>>> import numpy as np
>>> from numpy import linalg as LA
>>> np.set_printoptions(suppress=True, linewidth=120)
>>> rnd = lambda a: np.round(a, 2) + 0
>>> feats = np.load("w.npy")
>>> feats
array([[-9, -9, -4,  5, -2],
       [ 0, -6,  7, -3,  4],
       [ 0,  0,  4,  4, -7],
       [ 0,  0,  0, -4,  0],
       [ 0,  0,  0,  0, -1]])
>>> # triangular
>>> (feats - feats.T) / 2
array([[ 0. , -4.5, -2. ,  2.5, -1. ],
       [ 4.5,  0. ,  3.5, -1.5,  2. ],
       [ 2. , -3.5,  0. ,  2. , -3.5],
       [-2.5,  1.5, -2. ,  0. ,  0. ],
       [ 1. , -2. ,  3.5,  0. ,  0. ]])
>>> LA.determinant(feats)
Traceback (most recent call last):
  File "<python-input-8>", line 1, in <module>
    LA.determinant(feats)
    ^^^^^^^^^^^^^^
AttributeError: module 'numpy.linalg' has no attribute 'determinant'
>>> assert feats == feats.T
Traceback (most recent call last):
  File "<python-input-9>", line 1, in <module>
    assert feats == feats.T
           ^^^^^^^^^^^^^^^^
ValueError: The truth value of an array with more than one element is ambiguous. Use a.any() or a.all()
>>> feats.inv()
Traceback (most recent call last):
  File "<python-input-10>", line 1, in <module>
    feats.inv()
    ^^^^^^^^^
AttributeError: 'numpy.ndarray' object has no attribute 'inv'
>>> LA.matrix_power(feats, 2)
array([[ 81, 135, -43, -54,  12],
       [  0,  36, -14,  58, -77],
       [  0,   0,  16,   0, -21],
       [  0,   0,   0,  16,   0],
       [  0,   0,   0,   0,   1]])
>>> np.allclose(feats, feats.T)
False
>>> arr = np.load("out0.npy")
>>> arr
array([[ 1., -2.,  0.,  0.],
       [-2.,  0., -2.,  0.],
       [ 0., -2.,  2., -2.],
       [ 0.,  0., -2.,  3.]])
>>> out = arr / LA.norm(arr, axis=1, keepdims=True)
>>> C2 = out @ out.T
>>> rnd(LA.norm(out, axis=1))
array([1., 1., 1., 1.])
>>> (C2 - 2 * np.eye(4)).round(6).argmax(axis=1)
array([2, 3, 0, 1])
>>> rnd(np.degrees(np.arccos(np.clip(C2[1, 0], -1, 1))))
np.float64(108.43)
>>> rng = np.random.default_rng(75)
>>> labels = rng.permutation(4)
>>> out = arr[:, labels] * rng.choice([-1, 1], 4)
>>> out
array([[-0.,  0.,  1.,  2.],
       [-0., -2., -2., -0.],
       [ 2.,  2.,  0.,  2.],
       [-3., -2.,  0., -0.]])
>>> U, _, vt = LA.svd(arr.T @ out)
>>> rnd(U @ vt)
array([[ 0.,  0.,  1.,  0.],
       [ 0.,  0.,  0., -1.],
       [ 0.,  1.,  0.,  0.],
       [-1.,  0.,  0.,  0.]])
>>> f = np.array([-7, -1])
>>> np.array([np.convolve(row, f, "same") for row in out])
array([[  0.,   0.,  -7., -15.],
       [  0.,  14.,  16.,   2.],
       [-14., -16.,  -2., -14.],
       [ 21.,  17.,   2.,   0.]])
>>> np.convolve(out[2], f)
array([-14., -16.,  -2., -14.,  -2.])
>>> np.polyval(f, out[2])
array([-15., -15.,  -1., -15.])
>>> vals, evecs = LA.eigh(arr)
>>> vec = np.array([3, 1, -3, 0])
>>> (np.sign(evecs[:, -1].round(6)) == np.sign(evecs[0, -1].round(6))).astype(int)
array([1, 0, 1, 0])
>>> vec @ arr @ vec
np.float64(27.0)
>>> rnd(evecs * np.abs(vals) @ evecs.T)
array([[ 1.98, -0.37,  0.91,  0.34],
       [-0.37,  2.7 , -0.49,  0.57],
       [ 0.91, -0.49,  2.85, -1.68],
       [ 0.34,  0.57, -1.68,  3.12]])
>>> np.abs(arr).sum(axis=1).max(), np.abs(vals).max()
(np.float64(6.0), np.float64(5.0))
>>> data = np.load("block14.npy")
>>> data
array([[ -5,   8,   5],
       [  0,   0,   0],
       [  0,   0,   0],
       [ -5,   8,   5],
       [  0,   0,   0],
       [ -5,   8,   5],
       [ -6,   7,   7],
       [ -5,   8,   5],
       [ -6,   7,   7],
       [-11,  15,  12],
       [  3,   0,   5],
       [ -6,   7,   7]])
>>> out = np.c_[data[:, :1] @ np.array([[8]]), np.array([2, 1, 0, 1, 3, 0, 2, 1, 2, 2, 1, 2])]
>>> out
array([[-40,   2],
       [  0,   1],
       [  0,   0],
       [-40,   1],
       [  0,   3],
       [-40,   0],
       [-48,   2],
       [-40,   1],
       [-48,   2],
       [-88,   2],
       [ 24,   1],
       [-48,   2]])
>>> rnd(LA.lstsq(data, out[:, 0])[0])
array([8., 0., 0.])
>>> LA.matrix_rank(np.c_[data, out])
np.int64(4)
>>> labels = rng.permutation(3)
>>> out = data[:, labels] * rng.choice([-1, 1], 3)
>>> out
array([[ -5,   8,  -5],
       [  0,   0,   0],
       [  0,   0,   0],
       [ -5,   8,  -5],
       [  0,   0,   0],
       [ -5,   8,  -5],
       [ -7,   7,  -6],
       [ -5,   8,  -5],
       [ -7,   7,  -6],
       [-12,  15, -11],
       [ -5,   0,   3],
       [ -7,   7,  -6]])
>>> U, _, vt = LA.svd(data.T @ out)
>>> rnd(U @ vt)
array([[ 0.,  0.,  1.],
       [ 0.,  1.,  0.],
       [-1.,  0.,  0.]])
>>> Q, R = LA.qr(out)
>>> rnd(Q @ R)
array([[ -5.,   8.,  -5.],
       [  0.,   0.,   0.],
       [  0.,   0.,   0.],
       [ -5.,   8.,  -5.],
       [  0.,   0.,   0.],
       [ -5.,   8.,  -5.],
       [ -7.,   7.,  -6.],
       [ -5.,   8.,  -5.],
       [ -7.,   7.,  -6.],
       [-12.,  15., -11.],
       [ -5.,   0.,   3.],
       [ -7.,   7.,  -6.]])
>>> rnd(np.trace(Q @ Q.T))
np.float64(3.0)
>>> Q.shape, R.shape
((12, 3), (3, 3))
>>> basis = data[[10, 9]].astype(float)
>>> for _ in range(4):
...     labels = LA.norm(data[:, None] - basis, axis=-1).argmin(axis=1)
...     basis = np.array([data[labels == j].mean(axis=0) for j in range(2)])
... 
>>> labels
array([1, 0, 0, 1, 0, 1, 1, 1, 1, 1, 0, 1])
>>> np.bincount(labels)
array([4, 8])
>>> W = np.array([[5, 2, 0, 2, 0], [5, 2, 1, 5, 2], [3, 3, 5, 5, 2]])
>>> beta = np.array([-4, 4, -2, -2, -2])
>>> act = np.maximum(data @ W + beta, 0)
>>> LA.matrix_rank(act)
np.int64(5)
>>> act
array([[ 26,  25,  31,  53,  24],
       [  0,   4,   0,   0,   0],
       [  0,   4,   0,   0,   0],
       [ 26,  25,  31,  53,  24],
       [  0,   4,   0,   0,   0],
       [ 26,  25,  31,  53,  24],
       [ 22,  27,  40,  56,  26],
       [ 26,  25,  31,  53,  24],
       [ 22,  27,  40,  56,  26],
       [ 52,  48,  73, 111,  52],
       [ 26,  25,  23,  29,   8],
       [ 22,  27,  40,  56,  26]])
>>> (act > 0).mean(axis=0)
array([0.75, 1.  , 0.75, 0.75, 0.75])
>>> basis = np.array([[-3, -2], [2, 1], [1, -2], [3, 3], [1, 2]])
>>> act @ basis
array([[186, 118],
       [  8,   4],
       [  8,   4],
       [186, 118],
       [  8,   4],
       [186, 118],
       [222, 123],
       [186, 118],
       [222, 123],
       [398, 235],
       [ 90,  30],
       [222, 123]])
>>> W @ basis
array([[-5, -2],
       [ 7,  9],
       [19,  6]])
>>> F = np.load("arr.npy")
>>> F
array([[3, 0],
       [3, 2]])
>>> # triangular
>>> out = F / np.sqrt((F ** 2).mean(axis=1, keepdims=True))
>>> F - F.mean(axis=1, keepdims=True)
array([[ 1.5, -1.5],
       [ 0.5, -0.5]])
>>> rnd(out[0])
array([1.41, 0.  ])
>>> LA.matrix_rank(F - F.mean(axis=1, keepdims=True))
np.int64(1)
>>> vec = np.array([2, 2])
>>> target = F @ vec
>>> beta, lr = np.zeros(2), 1 / LA.norm(F, 2) ** 2
>>> for i in range(6):
...     beta -= lr * F.T @ (F @ beta - target)
...     if i % 2 == 0: print(i, round(LA.norm(F @ beta - target), 2))
... 
0 1.44
2 1.2
4 0.99
>>> rnd(beta)
array([2.24, 1.36])
>>> f = np.array([-2, 2])
>>> out = F + np.outer(f, np.eye(2)[0])
>>> LA.matrix_rank(out - F)
np.int64(1)
>>> rnd(LA.det(out) / LA.det(F)), rnd(1 + LA.solve(F, f)[0])
(np.float64(0.33), np.float64(0.33))
>>> E = np.loadtxt("m.csv", delimiter=",")
>>> E
array([[-1.22,  1.42,  1.38,  1.38],
       [-2.27,  1.8 ,  3.81,  1.83],
       [-0.66,  3.81, -2.81,  2.37],
       [-1.49,  2.9 , -3.24,  0.63],
       [-2.22,  2.86,  2.33,  3.21],
       [-2.38,  2.4 ,  4.29,  3.7 ],
       [-1.7 ,  3.12,  3.37,  0.65],
       [-1.86,  2.12,  2.98,  2.14],
       [ 1.26,  4.16,  2.2 ,  7.59],
       [-0.34,  2.67,  3.9 ,  7.79],
       [-1.  ,  1.7 , -0.21,  0.16],
       [-1.24,  1.73, -0.31,  0.46],
       [-2.24,  1.43,  0.37,  7.3 ],
       [-2.15,  1.1 ,  2.89,  2.38],
       [-1.32,  2.6 ,  3.79,  2.87],
       [-0.93,  1.74,  3.19,  7.31],
       [ 0.34,  3.24,  0.39,  1.15],
       [-2.16,  1.77,  2.25,  3.04],
       [-1.72,  1.85,  3.68,  2.76],
       [-1.71,  3.67,  1.23,  0.5 ],
       [-0.8 ,  0.58,  2.14,  8.07],
       [-1.07,  2.21,  1.85,  6.23],
       [-2.6 ,  1.14,  3.88,  1.98],
       [-1.59,  1.11,  0.57,  2.63]])
>>> dist = LA.norm(E[:, None] - E[None], axis=-1)
>>> dist[6].round(6).argsort(kind="stable")[:4]
array([ 6,  7,  1, 19])
>>> np.flatnonzero(dist[6] < dist.mean() / 2)
array([1, 6, 7])
>>> dist.shape
(24, 24)
>>> out = np.c_[E[:, :1] @ np.array([[3]]), np.array([8, 6, 4, 1, 3, 6, 8, 6, 5, 6, 2, 0, 4, 0, 0, 0, 8, 2, 6, 9, 0, 2, 0, 0])]
>>> rnd(out)
array([[-3.66,  8.  ],
       [-6.81,  6.  ],
       [-1.98,  4.  ],
       [-4.47,  1.  ],
       [-6.66,  3.  ],
       [-7.14,  6.  ],
       [-5.1 ,  8.  ],
       [-5.58,  6.  ],
       [ 3.78,  5.  ],
       [-1.02,  6.  ],
       [-3.  ,  2.  ],
       [-3.72,  0.  ],
       [-6.72,  4.  ],
       [-6.45,  0.  ],
       [-3.96,  0.  ],
       [-2.79,  0.  ],
       [ 1.02,  8.  ],
       [-6.48,  2.  ],
       [-5.16,  6.  ],
       [-5.13,  9.  ],
       [-2.4 ,  0.  ],
       [-3.21,  2.  ],
       [-7.8 ,  0.  ],
       [-4.77,  0.  ]])
>>> rnd(LA.norm(LA.qr(E)[0].T @ out, axis=0) ** 2 / ((out ** 2).sum(axis=0) + 1e-12))
array([1.  , 0.74])
>>> LA.matrix_rank(np.c_[E, out])
np.int64(5)
>>> W0 = np.array([[0.1, 2.0, 0.0], [2.0, 0.1, 0.0], [0.0, 2.0, 0.1]])
>>> W0
array([[0.1, 2. , 0. ],
       [2. , 0.1, 0. ],
       [0. , 2. , 0.1]])
>>> Q = F.astype(float).copy()
>>> for j in range(2):
...     Q[:, j] -= Q[:, :j] @ (Q[:, :j].T @ Q[:, j])
...     Q[:, j] /= LA.norm(Q[:, j])
... 
>>> rnd(Q.T @ Q)
array([[1., 0.],
       [0., 1.]])
>>> rnd(Q.T @ F)
array([[4.24, 1.41],
       [0.  , 1.41]])
>>> U, sigma, vt = LA.svd(W0)
>>> rnd(sigma)
array([2.84, 1.99, 0.07])
>>> out = U[:, :2] @ np.diag(sigma[:2]) @ vt[:2]
>>> LA.matrix_rank(W0, rtol=0.05)
np.int64(2)
>>> LA.matrix_rank(out)
np.int64(2)
>>> rnd(np.abs(W0 - out).max())
np.float64(0.05)
>>> rnd(LA.norm(W0 - out, 2)), rnd(sigma[2])
(np.float64(0.07), np.float64(0.07))
>>> rnd(LA.norm(W0 - out) / LA.norm(W0))
np.float64(0.02)
>>> rnd(out)
array([[0.1 , 2.  , 0.05],
       [2.  , 0.1 , 0.  ],
       [0.  , 2.  , 0.05]])
>>> np.argsort(-LA.norm(out, axis=0).round(6), kind="stable")[:3]
array([1, 0, 2])
>>> out = LA.inv(W0)
>>> rnd(W0 @ out)
array([[1., 0., 0.],
       [0., 1., 0.],
       [0., 0., 1.]])
>>> rnd(LA.det(W0) * out)
array([[ 0.01, -0.2 ,  0.  ],
       [-0.2 ,  0.01,  0.  ],
       [ 4.  , -0.2 , -3.99]])
>>> np.allclose(out, W0.T)
False
>>> rnd(LA.slogdet(W0)[0])
np.float64(-1.0)
>>> rnd(LA.det(W0) * LA.det(out))
np.float64(1.0)
>>> rnd(LA.inv(out))
array([[0.1, 2. , 0. ],
       [2. , 0.1, 0. ],
       [0. , 2. , 0.1]])
>>> vals, evecs = LA.eig(F)
>>> rnd(np.sort(LA.eigvals(LA.inv(F))))
array([0.33, 0.5 ])
>>> rnd(np.sort(LA.eigvals(F @ F)))
array([4., 9.])
>>> X = np.loadtxt("x.csv", delimiter=",")
>>> X
array([[ 2., -2.,  2.],
       [ 1., -1.,  2.],
       [ 0.,  0., -2.]])
>>> # rank 2
>>> U, sigma, vt = LA.svd(X)
>>> rnd(sigma)
array([4.42, 1.57, 0.  ])
>>> np.argmax(sigma[:-1] / (sigma[1:] + 1e-6)) + 1
np.int64(2)
>>> out = U[:, :2] @ np.diag(sigma[:2]) @ vt[:2]
>>> rnd(np.abs(X - out).max())
np.float64(0.0)
>>> LA.matrix_rank(out)
np.int64(2)
>>> rnd(out)
array([[ 2., -2.,  2.],
       [ 1., -1.,  2.],
       [ 0.,  0., -2.]])
>>> rnd(LA.norm(X - out, 2)), rnd(sigma[2])
(np.float64(0.0), np.float64(0.0))
>>> rnd(LA.norm(X - out) / LA.norm(X))
np.float64(0.0)
>>> LA.cond(X) > 100
np.True_
>>> rnd(LA.norm(X, 2) / LA.norm(X))
np.float64(0.94)
>>> LA.matrix_rank(X, rtol=0.1)
np.int64(2)
>>> labels = rng.integers(0, 3, 4)
>>> m1 = np.array([[-2, 1, -2, 0], [-1, -1, -1, 2], [-3, 1, -2, -2], [2, 1, -2, 3]]) * (labels[:, None] == labels)
>>> m1
array([[-2,  1, -2,  0],
       [-1, -1, -1,  2],
       [-3,  1, -2, -2],
       [ 2,  1, -2,  3]])
>>> m1.ravel(order="F")
array([-2, -1, -3,  2,  1, -1,  1,  1, -2, -1, -2, -2,  0,  2, -2,  3])
>>> m1.reshape(4, 5)
Traceback (most recent call last):
  File "<python-input-135>", line 1, in <module>
    m1.reshape(4, 5)
    ~~~~~~~~~~^^^^^^
ValueError: cannot reshape array of size 16 into shape (4,5)
>>> t3 = m1.reshape(4, 2, -1)
>>> t3.transpose(1, 0, 2)
array([[[-2,  1],
        [-1, -1],
        [-3,  1],
        [ 2,  1]],

       [[-2,  0],
        [-1,  2],
        [-2, -2],
        [-2,  3]]])
>>> np.swapaxes(t3, 1, 2)[2]
array([[-3, -2],
       [ 1, -2]])
>>> hat = np.triu(np.array([[5, -7, -8, 1], [2, 7, 0, 3], [-2, -1, 5, 2], [8, 2, 4, 1]]), 1) + np.eye(4)
>>> out = hat @ m1 @ LA.inv(hat)
>>> np.trace(out), np.trace(m1)
(np.float64(-2.0), np.int64(-2))
>>> rnd(LA.det(out))
np.float64(-15.0)
>>> LA.matrix_rank(out)
np.int64(4)
>>> out = np.array([[2, 1, 7], [5, 1, 6]])
>>> basis = np.kron(out, m1)
>>> basis.shape
(8, 12)
>>> basis
array([[ -4,   2,  -4,   0,  -2,   1,  -2,   0, -14,   7, -14,   0],
       [ -2,  -2,  -2,   4,  -1,  -1,  -1,   2,  -7,  -7,  -7,  14],
       [ -6,   2,  -4,  -4,  -3,   1,  -2,  -2, -21,   7, -14, -14],
       [  4,   2,  -4,   6,   2,   1,  -2,   3,  14,   7, -14,  21],
       [-10,   5, -10,   0,  -2,   1,  -2,   0, -12,   6, -12,   0],
       [ -5,  -5,  -5,  10,  -1,  -1,  -1,   2,  -6,  -6,  -6,  12],
       [-15,   5, -10, -10,  -3,   1,  -2,  -2, -18,   6, -12, -12],
       [ 10,   5, -10,  15,   2,   1,  -2,   3,  12,   6, -12,  18]])
>>> rnd(LA.norm(basis, 2)), rnd(LA.norm(out, 2) * LA.norm(m1, 2))
(np.float64(56.16), np.float64(56.16))
>>> LA.matrix_rank(basis)
np.int64(8)
